>>> import numpy as np
>>> import numpy.linalg as la
>>> np.set_printoptions(precision=3, suppress=True, linewidth=140, floatmode="fixed")
>>> X = np.load("w.npy")
>>> X
array([[4, 0, 0, 0, 0, 0, 0, 0, 0, 0, 0, 0],
       [0, 5, 0, 0, 0, 0, 0, 0, 0, 0, 0, 0],
       [0, 0, 2, 0, 0, 0, 0, 0, 0, 0, 0, 0],
       [0, 0, 0, 0, 0, 0, 0, 0, 0, 0, 0, 0],
       [0, 0, 0, 0, 1, 0, 0, 0, 0, 0, 0, 0],
       [0, 0, 0, 0, 0, 3, 0, 0, 0, 0, 0, 0],
       [0, 0, 0, 0, 0, 0, 1, 0, 0, 0, 0, 0],
       [0, 0, 0, 0, 0, 0, 0, 4, 0, 0, 0, 0],
       [0, 0, 0, 0, 0, 0, 0, 0, 4, 0, 0, 0],
       [0, 0, 0, 0, 0, 0, 0, 0, 0, 3, 0, 0],
       [0, 0, 0, 0, 0, 0, 0, 0, 0, 0, 2, 0],
       [0, 0, 0, 0, 0, 0, 0, 0, 0, 0, 0, 3]])
>>> ev, V = la.eigh(X)
>>> np.abs(V[:, -1]).round(6).argmax()
np.int64(1)
>>> V @ np.diag(ev) @ V.T
array([[4.000, 0.000, 0.000, 0.000, 0.000, 0.000, 0.000, 0.000, 0.000, 0.000, 0.000, 0.000],
       [0.000, 5.000, 0.000, 0.000, 0.000, 0.000, 0.000, 0.000, 0.000, 0.000, 0.000, 0.000],
       [0.000, 0.000, 2.000, 0.000, 0.000, 0.000, 0.000, 0.000, 0.000, 0.000, 0.000, 0.000],
       [0.000, 0.000, 0.000, 0.000, 0.000, 0.000, 0.000, 0.000, 0.000, 0.000, 0.000, 0.000],
       [0.000, 0.000, 0.000, 0.000, 1.000, 0.000, 0.000, 0.000, 0.000, 0.000, 0.000, 0.000],
       [0.000, 0.000, 0.000, 0.000, 0.000, 3.000, 0.000, 0.000, 0.000, 0.000, 0.000, 0.000],
       [0.000, 0.000, 0.000, 0.000, 0.000, 0.000, 1.000, 0.000, 0.000, 0.000, 0.000, 0.000],
       [0.000, 0.000, 0.000, 0.000, 0.000, 0.000, 0.000, 4.000, 0.000, 0.000, 0.000, 0.000],
       [0.000, 0.000, 0.000, 0.000, 0.000, 0.000, 0.000, 0.000, 4.000, 0.000, 0.000, 0.000],
       [0.000, 0.000, 0.000, 0.000, 0.000, 0.000, 0.000, 0.000, 0.000, 3.000, 0.000, 0.000],
       [0.000, 0.000, 0.000, 0.000, 0.000, 0.000, 0.000, 0.000, 0.000, 0.000, 2.000, 0.000],
       [0.000, 0.000, 0.000, 0.000, 0.000, 0.000, 0.000, 0.000, 0.000, 0.000, 0.000, 3.000]])
>>> ev
array([0.000, 1.000, 1.000, 2.000, 2.000, 3.000, 3.000, 3.000, 4.000, 4.000, 4.000, 5.000])
>>> la.eigvalsh(X @ X)
array([ 0.000,  1.000,  1.000,  4.000,  4.000,  9.000,  9.000,  9.000, 16.000, 16.000, 16.000, 25.000])
>>> def softmax(z):
...     e = np.exp(z - z.max(axis=-1, keepdims=True))
...     return e / e.sum(axis=-1, keepdims=True)
... 
>>> softmax(X[2] + 5)
array([0.054, 0.054, 0.402, 0.054, 0.054, 0.054, 0.054, 0.054, 0.054, 0.054, 0.054, 0.054])
>>> softmax(X[2])
array([0.054, 0.054, 0.402, 0.054, 0.054, 0.054, 0.054, 0.054, 0.054, 0.054, 0.054, 0.054])
>>> softmax(X).sum(axis=1)
array([1.000, 1.000, 1.000, 1.000, 1.000, 1.000, 1.000, 1.000, 1.000, 1.000, 1.000, 1.000])
>>> np.round(softmax(10 * X[2]), 3) + 0
array([0.000, 0.000, 1.000, 0.000, 0.000, 0.000, 0.000, 0.000, 0.000, 0.000, 0.000, 0.000])
>>> S = X @ X.T / np.sqrt(12)
>>> softmax(S)
array([[0.902, 0.009, 0.009, 0.009, 0.009, 0.009, 0.009, 0.009, 0.009, 0.009, 0.009, 0.009],
       [0.001, 0.992, 0.001, 0.001, 0.001, 0.001, 0.001, 0.001, 0.001, 0.001, 0.001, 0.001],
       [0.071, 0.071, 0.224, 0.071, 0.071, 0.071, 0.071, 0.071, 0.071, 0.071, 0.071, 0.071],
       [0.083, 0.083, 0.083, 0.083, 0.083, 0.083, 0.083, 0.083, 0.083, 0.083, 0.083, 0.083],
       [0.081, 0.081, 0.081, 0.081, 0.108, 0.081, 0.081, 0.081, 0.081, 0.081, 0.081, 0.081],
       [0.041, 0.041, 0.041, 0.041, 0.041, 0.550, 0.041, 0.041, 0.041, 0.041, 0.041, 0.041],
       [0.081, 0.081, 0.081, 0.081, 0.081, 0.081, 0.108, 0.081, 0.081, 0.081, 0.081, 0.081],
       [0.009, 0.009, 0.009, 0.009, 0.009, 0.009, 0.009, 0.902, 0.009, 0.009, 0.009, 0.009],
       [0.009, 0.009, 0.009, 0.009, 0.009, 0.009, 0.009, 0.009, 0.902, 0.009, 0.009, 0.009],
       [0.041, 0.041, 0.041, 0.041, 0.041, 0.041, 0.041, 0.041, 0.041, 0.550, 0.041, 0.041],
       [0.071, 0.071, 0.071, 0.071, 0.071, 0.071, 0.071, 0.071, 0.071, 0.071, 0.224, 0.071],
       [0.041, 0.041, 0.041, 0.041, 0.041, 0.041, 0.041, 0.041, 0.041, 0.041, 0.041, 0.550]])
>>> softmax(S)[2] @ X
array([0.282, 0.353, 0.448, 0.000, 0.071, 0.212, 0.071, 0.282, 0.282, 0.212, 0.141, 0.212])
>>> X @ X
array([[16,  0,  0,  0,  0,  0,  0,  0,  0,  0,  0,  0],
       [ 0, 25,  0,  0,  0,  0,  0,  0,  0,  0,  0,  0],
       [ 0,  0,  4,  0,  0,  0,  0,  0,  0,  0,  0,  0],
       [ 0,  0,  0,  0,  0,  0,  0,  0,  0,  0,  0,  0],
       [ 0,  0,  0,  0,  1,  0,  0,  0,  0,  0,  0,  0],
       [ 0,  0,  0,  0,  0,  9,  0,  0,  0,  0,  0,  0],
       [ 0,  0,  0,  0,  0,  0,  1,  0,  0,  0,  0,  0],
       [ 0,  0,  0,  0,  0,  0,  0, 16,  0,  0,  0,  0],
       [ 0,  0,  0,  0,  0,  0,  0,  0, 16,  0,  0,  0],
       [ 0,  0,  0,  0,  0,  0,  0,  0,  0,  9,  0,  0],
       [ 0,  0,  0,  0,  0,  0,  0,  0,  0,  0,  4,  0],
       [ 0,  0,  0,  0,  0,  0,  0,  0,  0,  0,  0,  9]])
>>> np.sort(np.abs(la.eigvals(X)))
array([0.000, 1.000, 1.000, 2.000, 2.000, 3.000, 3.000, 3.000, 4.000, 4.000, 4.000, 5.000])
>>> np.trace(X)
np.int64(32)
>>> other = np.array([[-1, 2], [-1, -2]])
>>> M = np.tile(other, (2, 2))
>>> M
array([[-1,  2, -1,  2],
       [-1, -2, -1, -2],
       [-1,  2, -1,  2],
       [-1, -2, -1, -2]])
>>> # looks like rank 2
>>> la.lstsq(M[:-1].T, M[-1])[2]
np.int32(2)
>>> np.abs(np.diag(la.qr(M)[1])) > 1e-9
array([ True,  True, False, False])
>>> M @ la.pinv(M) @ M
array([[-1.000,  2.000, -1.000,  2.000],
       [-1.000, -2.000, -1.000, -2.000],
       [-1.000,  2.000, -1.000,  2.000],
       [-1.000, -2.000, -1.000, -2.000]])
>>> E = np.loadtxt("sample17.csv", delimiter=",")
>>> E
array([[ 3.000,  3.000,  3.000,  3.000,  3.000],
       [ 3.000,  6.000,  6.000,  6.000,  6.000],
       [ 3.000,  6.000,  9.000,  9.000,  9.000],
       [ 3.000,  6.000,  9.000, 12.000, 12.000],
       [ 3.000,  6.000,  9.000, 12.000, 15.000]])
>>> low = la.cholesky(E)
>>> E / np.sqrt(np.outer(np.diag(E), np.diag(E)))
array([[1.000, 0.707, 0.577, 0.500, 0.447],
       [0.707, 1.000, 0.816, 0.707, 0.632],
       [0.577, 0.816, 1.000, 0.866, 0.775],
       [0.500, 0.707, 0.866, 1.000, 0.894],
       [0.447, 0.632, 0.775, 0.894, 1.000]])
>>> la.eigvalsh(E).min() > 0
np.True_
>>> np.diag(low) ** 2
array([3.000, 3.000, 3.000, 3.000, 3.000])
>>> low
array([[1.732, 0.000, 0.000, 0.000, 0.000],
       [1.732, 1.732, 0.000, 0.000, 0.000],
       [1.732, 1.732, 1.732, 0.000, 0.000],
       [1.732, 1.732, 1.732, 1.732, 0.000],
       [1.732, 1.732, 1.732, 1.732, 1.732]])
>>> other = np.array([[2, 3, 3], [0, 3, 2], [2, 1, 3], [0, 3, 2], [3, 1, 2]])
>>> la.matrix_rank(np.vstack([E, other.T]))
np.int64(5)
>>> E @ other
array([[ 21.000,  33.000,  36.000],
       [ 36.000,  57.000,  63.000],
       [ 51.000,  72.000,  84.000],
       [ 60.000,  84.000,  96.000],
       [ 69.000,  87.000, 102.000]])
>>> np.vstack([E, other.T]).shape
(8, 5)
>>> rng = np.random.default_rng(964)
>>> lab = rng.permutation(5)
>>> other = E[:, lab] * rng.choice([-1, 1], 5)
>>> other
array([[ 3.000, -3.000, -3.000, -3.000,  3.000],
       [ 6.000, -6.000, -6.000, -3.000,  6.000],
       [ 9.000, -6.000, -9.000, -3.000,  9.000],
       [12.000, -6.000, -9.000, -3.000, 12.000],
       [12.000, -6.000, -9.000, -3.000, 15.000]])
>>> Uu, _, Vt = la.svd(E.T @ other)
>>> np.round(la.lstsq(E, other)[0], 3) + 0
array([[ 0.000,  0.000,  0.000, -1.000,  0.000],
       [ 0.000, -1.000,  0.000,  0.000,  0.000],
       [ 0.000,  0.000, -1.000,  0.000,  0.000],
       [ 1.000,  0.000,  0.000,  0.000,  0.000],
       [ 0.000,  0.000,  0.000,  0.000,  1.000]])
>>> W1 = np.array([[1, 0], [0, 2], [0, 1], [-1, -1], [-1, -1]])
>>> b = np.array([0, 5])
>>> hid = np.maximum(E @ W1 + b, 0)
>>> (hid > 0).astype(int)
array([[0, 1],
       [0, 1],
       [0, 1],
       [0, 1],
       [0, 0]])
>>> W2 = np.array([[-2, -2, 2], [3, 4, -2]])
>>> W1 @ W2
array([[-2, -2,  2],
       [ 6,  8, -4],
       [ 3,  4, -2],
       [-1, -2,  0],
       [-1, -2,  0]])
>>> hid @ W2
array([[ 24.000,  32.000, -16.000],
       [ 33.000,  44.000, -22.000],
       [ 24.000,  32.000, -16.000],
       [  6.000,   8.000,  -4.000],
       [  0.000,   0.000,   0.000]])
>>> (hid @ W2).round(6).argmax(axis=1)
array([1, 1, 1, 1, 0])
